$ python3 -q
>>> import numpy as np
>>> from numpy import linalg as LA
>>> np.set_printoptions(precision=1, suppress=True, linewidth=200)
>>> def rnd(a):
...     return np.round(a, 1) + 0
... 
>>> W0 = np.loadtxt("data.csv", delimiter=",")
>>> W0
array([[ 0.,  0.,  0.],
       [ 0.,  9., -5.],
       [ 0.,  9., -5.]])
>>> rank = LA.matrix_rank(W0)
>>> rank
np.int64(1)
>>> N = LA.svd(W0)[2][rank:].T
>>> rnd(N @ N.T)
array([[1. , 0. , 0. ],
       [0. , 0.2, 0.4],
       [0. , 0.4, 0.8]])
>>> rnd(W0 @ N)
array([[0., 0.],
       [0., 0.],
       [0., 0.]])
>>> [int(LA.matrix_rank(W0[:, :j + 1])) for j in range(3)]
[0, 1, 1]
>>> N.shape
(3, 2)
>>> LA.matrix_rank(W0.T @ W0), LA.matrix_rank(W0 @ W0.T)
(np.int64(1), np.int64(1))
>>> np.trace(W0)
np.float64(4.0)
>>> rnd(LA.det(W0))
np.float64(0.0)
>>> (W0 - W0.T) / 2
array([[ 0.,  0.,  0.],
       [ 0.,  0., -7.],
       [ 0.,  7.,  0.]])
>>> rnd(np.abs(LA.eigvals(W0)).max())
np.float64(4.0)
>>> W0 @ W0
array([[  0.,   0.,   0.],
       [  0.,  36., -20.],
       [  0.,  36., -20.]])
>>> rnd(LA.matrix_power(W0, 2))
array([[  0.,   0.,   0.],
       [  0.,  36., -20.],
       [  0.,  36., -20.]])
>>> rnd(np.sort(np.abs(LA.eigvals(W0))))
array([0., 0., 4.])
>>> (W0 + W0.T) / 2
array([[ 0.,  0.,  0.],
       [ 0.,  9.,  2.],
       [ 0.,  2., -5.]])
>>> rng = np.random.default_rng(41)
>>> A2 = W0 + rng.integers(-2, 3, (3, 1)) @ rng.integers(-2, 3, (1, 3))
>>> A2
array([[ 1.,  1., -2.],
       [ 2., 11., -9.],
       [ 2., 11., -9.]])
>>> LA.matrix_rank(A2 - W0, tol=1e-8)
np.int64(1)
>>> T = np.stack([W0, 3 * W0, W0[::-1]])
>>> T.shape
(3, 3, 3)
>>> T.sum(axis=0)
array([[  0.,   9.,  -5.],
       [  0.,  45., -25.],
       [  0.,  36., -20.]])
>>> LA.matrix_rank(T)
array([1, 1, 1])
>>> rnd(LA.norm(T, axis=(1, 2)))
array([14.6, 43.7, 14.6])
>>> (T @ W0.T).shape
(3, 3, 3)
>>> idx = rng.permutation(3)
>>> idx
array([2, 1, 0])
>>> A2 = W0[idx][:, idx]
>>> np.diag(A2)
array([-5.,  9.,  0.])
>>> A2
array([[-5.,  9.,  0.],
       [-5.,  9.,  0.],
       [ 0.,  0.,  0.]])
>>> rnd(LA.det(A2)), rnd(LA.det(W0[idx]))
(np.float64(0.0), np.float64(0.0))
>>> mat = np.array([[1.7, 1.0, -5.3],
...     [-1.4, -6.4, 1.0],
...     [0.1, 11.6, -1.4],
...     [-2.3, 0.0, -1.1],
...     [-1.2, 1.4, 2.6],
...     [1.2, 2.5, -1.8],
...     [1.8, 6.5, 2.2],
...     [-1.0, 3.1, 3.4],
...     [-0.8, -2.4, 2.2],
...     [-2.1, -7.5, 2.5],
...     [-0.3, 6.0, -2.4],
...     [2.5, 2.0, -5.1],
...     [3.4, 9.7, 3.5],
...     [-0.3, 5.2, -8.1],
...     [-2.1, -0.5, -0.9],
...     [-3.4, 9.3, 2.3],
...     [0.9, 0.9, 0.9],
...     [-1.8, -0.5, 2.8]])
>>> A2 = mat / np.sqrt((mat ** 2).mean(axis=1, keepdims=True))
>>> rnd(LA.norm(A2, axis=1))
array([1.7, 1.7, 1.7, 1.7, 1.7, 1.7, 1.7, 1.7, 1.7, 1.7, 1.7, 1.7, 1.7, 1.7, 1.7, 1.7, 1.7, 1.7])
>>> LA.matrix_rank(A2) == LA.matrix_rank(mat)
np.True_
>>> rnd(A2[7])
array([-0.4,  1.1,  1.3])
>>> idx = mat[:, 0] > np.median(mat[:, 0])
>>> r0 = mat[idx].mean(axis=0) - mat[~idx].mean(axis=0)
>>> ((mat - mat.mean(axis=0)) @ r0 > 0).astype(int)
array([1, 0, 1, 0, 0, 1, 1, 0, 0, 0, 1, 1, 1, 1, 0, 1, 0, 0])
>>> rnd((((mat - mat.mean(axis=0)) @ r0 > 0) == idx).mean())
np.float64(0.9)
>>> rnd(r0)
array([ 3. ,  5.4, -3.6])
>>> r0 = np.array([0, 1, 3, 3])
>>> J = r0[np.abs(np.subtract.outer(np.arange(4), np.arange(4)))]
>>> J
array([[0, 1, 3, 3],
       [1, 0, 1, 3],
       [3, 1, 0, 1],
       [3, 3, 1, 0]])
>>> vals, evecs = LA.eigh(J)
>>> rnd(LA.eigvalsh(J + 2 * np.eye(4)))
array([-2.2, -0.1,  2.2,  8.1])
>>> rnd(evecs.T @ J @ evecs)
array([[-4.2,  0. ,  0. ,  0. ],
       [ 0. , -2.1,  0. ,  0. ],
       [ 0. ,  0. ,  0.2,  0. ],
       [ 0. ,  0. ,  0. ,  6.1]])
>>> np.abs(evecs[:, -1]).round(6).argmax()
np.int64(0)
>>> rnd(np.abs(evecs[:, -1]))
array([0.6, 0.4, 0.4, 0.6])
>>> rnd(evecs.T @ evecs)
array([[1., 0., 0., 0.],
       [0., 1., 0., 0.],
       [0., 0., 1., 0.],
       [0., 0., 0., 1.]])
>>> q, evecs = LA.qr(J[:, :3])[0], LA.qr(J[:, 3:])[0]
>>> sig = LA.svd(q.T @ evecs, compute_uv=False)
>>> rnd(LA.norm(q @ q.T - evecs @ evecs.T, 2))
np.float64(1.0)
>>> x = np.array([2, 1, 1, 2])
>>> rhs = J @ x
>>> beta, lr = np.zeros(4), 1 / LA.norm(J, 2) ** 2
>>> for i in range(10):
...     beta -= lr * J.T @ (J @ beta - rhs)
...     if i % 2 == 0: print(i, round(LA.norm(J @ beta - rhs), 1))
... 
0 1.2
2 0.9
4 0.7
6 0.5
8 0.4
>>> rnd(LA.cond(J))
np.float64(25.9)
>>> rnd(beta)
array([1.9, 1.1, 1.1, 1.9])
>>> [round(float(LA.det(J[:i, :i])), 2) + 0 for i in range(1, 5)]
[0.0, -1.0, 6.0, 13.0]
>>> X = np.loadtxt("block16.csv", delimiter=",")
>>> X
array([[ 7.8, -7.7, -9.6],
       [ 6.2, -4.7, -6.5],
       [ 5.4, -3.4, -5.1],
       [ 5. , -2.9, -4.5],
       [ 3.1, -0.8, -2. ],
       [ 2.7, -0.4, -1.6],
       [ 0.1,  0.1, -0.2],
       [ 0. ,  0. ,  0.1],
       [ 0. ,  0. ,  0.1],
       [ 0. ,  0.1,  0.2],
       [ 0.1,  0.1,  0.3],
       [ 1.3,  2.3,  3.1],
       [ 3.6,  8.5,  9.8],
       [ 4.3, 10.6, 12. ],
       [ 5.1, 13.3, 14.9],
       [ 5.7, 15.4, 17.1],
       [ 5.9, 16.1, 17.9],
       [ 6.4, 17.9, 19.7]])
>>> x = np.array([1, 0, 1])
>>> rhs = X @ x
>>> rnd(LA.lstsq(X, rhs)[0])
array([1., 0., 1.])
>>> rnd(LA.pinv(X) @ X)
array([[1., 0., 0.],
       [0., 1., 0.],
       [0., 0., 1.]])
>>> rnd(rhs)
array([-1.8, -0.3,  0.3,  0.5,  1.1,  1.1, -0.1,  0.1,  0.1,  0.2,  0.4,  4.4, 13.4, 16.3, 20. , 22.8, 23.8, 26.1])
>>> rhs = rhs + 0.1 * rng.normal(size=18)
>>> rnd(rhs)
array([-1.7, -0.3,  0.2,  0.4,  1. ,  1. ,  0. ,  0.2,  0. ,  0.1,  0.6,  4.5, 13.3, 16.3, 20. , 22.8, 23.9, 26.1])
>>> beta, *_ = LA.lstsq(X, rhs)
>>> [round(float(LA.norm(LA.solve(X.T @ X + lam * np.eye(3), X.T @ rhs))), 2) for lam in (0, 1, 10, 100)]
[1.53, 1.28, 1.18, 1.04]
>>> rnd(LA.norm(rhs - X @ beta))
np.float64(0.3)
>>> rnd(X.T @ (rhs - X @ beta))
array([0., 0., 0.])
>>> beta.round()
array([ 1., -0.,  1.])
>>> U, sig, Vt = LA.svd(X)
>>> rnd(sig)
array([54.9, 16.3,  1. ])
>>> np.argmax(sig[:-1] / (sig[1:] + 1e-6)) + 1
np.int64(2)
>>> A2 = U[:, :2] @ np.diag(sig[:2]) @ Vt[:2]
>>> LA.matrix_rank(X, rtol=0.05)
np.int64(2)
>>> def softmax(z):
...     e = np.exp(z - z.max(axis=-1, keepdims=True))
...     return e / e.sum(axis=-1, keepdims=True)
... 
>>> rnd(softmax(X).sum(axis=1))
array([1., 1., 1., 1., 1., 1., 1., 1., 1., 1., 1., 1., 1., 1., 1., 1., 1., 1.])
>>> rnd(softmax(X[12]))
array([0. , 0.2, 0.8])
>>> scores = X @ X.T / np.sqrt(3)
>>> rnd(softmax(scores)[12] @ X)
array([ 6.4, 17.9, 19.7])
>>> softmax(scores).round(6).argmax(axis=1)
array([ 0,  0,  0,  0,  0,  0,  0, 17, 17, 17, 17, 17, 17, 17, 17, 17, 17, 17])
>>> idx = X[:, 2] > np.median(X[:, 2])
>>> r0 = X[idx].mean(axis=0) - X[~idx].mean(axis=0)
>>> np.argsort(-np.abs(r0).round(6), kind="stable")
array([2, 1, 0])
>>> basis = X[[12, 10]].astype(float)
>>> for _ in range(3):
...     idx = LA.norm(X[:, None] - basis, axis=-1).argmin(axis=1)
...     basis = np.array([X[idx == j].mean(axis=0) for j in range(2)])
... 
>>> idx
array([1, 1, 1, 1, 1, 1, 1, 1, 1, 1, 1, 1, 0, 0, 0, 0, 0, 0])
>>> np.abs(basis[1] - basis[0]).argmax()
np.int64(2)
>>> rnd(basis)
array([[ 5.2, 13.6, 15.2],
       [ 2.6, -1.4, -2.1]])
